$ python -q
>>> import numpy as np
>>> np.set_printoptions(suppress=True, linewidth=200)
>>> tidy = lambda a: np.round(a, 3) + 0
>>> J = np.load("mat.npy")
>>> J
array([[-2, -1, -3,  2, -1,  2,  0,  3,  3, -2],
       [-2, -2, -1, -3,  2, -1,  2,  0,  3,  3],
       [ 3, -2, -2, -1, -3,  2, -1,  2,  0,  3],
       [ 3,  3, -2, -2, -1, -3,  2, -1,  2,  0],
       [ 0,  3,  3, -2, -2, -1, -3,  2, -1,  2],
       [ 2,  0,  3,  3, -2, -2, -1, -3,  2, -1],
       [-1,  2,  0,  3,  3, -2, -2, -1, -3,  2],
       [ 2, -1,  2,  0,  3,  3, -2, -2, -1, -3],
       [-3,  2, -1,  2,  0,  3,  3, -2, -2, -1],
       [-1, -3,  2, -1,  2,  0,  3,  3, -2, -2]])
>>> np.trace(J)
np.int64(-20)
>>> (J - J.T) / 2
array([[ 0. ,  0.5, -3. , -0.5, -0.5,  0. ,  0.5,  0.5,  3. , -0.5],
       [-0.5,  0. ,  0.5, -3. , -0.5, -0.5,  0. ,  0.5,  0.5,  3. ],
       [ 3. , -0.5,  0. ,  0.5, -3. , -0.5, -0.5,  0. ,  0.5,  0.5],
       [ 0.5,  3. , -0.5,  0. ,  0.5, -3. , -0.5, -0.5,  0. ,  0.5],
       [ 0.5,  0.5,  3. , -0.5,  0. ,  0.5, -3. , -0.5, -0.5,  0. ],
       [ 0. ,  0.5,  0.5,  3. , -0.5,  0. ,  0.5, -3. , -0.5, -0.5],
       [-0.5,  0. ,  0.5,  0.5,  3. , -0.5,  0. ,  0.5, -3. , -0.5],
       [-0.5, -0.5,  0. ,  0.5,  0.5,  3. , -0.5,  0. ,  0.5, -3. ],
       [-3. , -0.5, -0.5,  0. ,  0.5,  0.5,  3. , -0.5,  0. ,  0.5],
       [ 0.5, -3. , -0.5, -0.5,  0. ,  0.5,  0.5,  3. , -0.5,  0. ]])
>>> np.linalg.determinant(J)
Traceback (most recent call last):
  File "<python-input-7>", line 1, in <module>
    np.linalg.determinant(J)
    ^^^^^^^^^^^^^^^^^^^^^
AttributeError: module 'numpy.linalg' has no attribute 'determinant'
>>> np.linalg.matrix_power(J, 2)
array([[  6,  22,  11,  14,  10,   0,   3, -40,  -5, -20],
       [-20,   6,  22,  11,  14,  10,   0,   3, -40,  -5],
       [ -5, -20,   6,  22,  11,  14,  10,   0,   3, -40],
       [-40,  -5, -20,   6,  22,  11,  14,  10,   0,   3],
       [  3, -40,  -5, -20,   6,  22,  11,  14,  10,   0],
       [  0,   3, -40,  -5, -20,   6,  22,  11,  14,  10],
       [ 10,   0,   3, -40,  -5, -20,   6,  22,  11,  14],
       [ 14,  10,   0,   3, -40,  -5, -20,   6,  22,  11],
       [ 11,  14,  10,   0,   3, -40,  -5, -20,   6,  22],
       [ 22,  11,  14,  10,   0,   3, -40,  -5, -20,   6]])
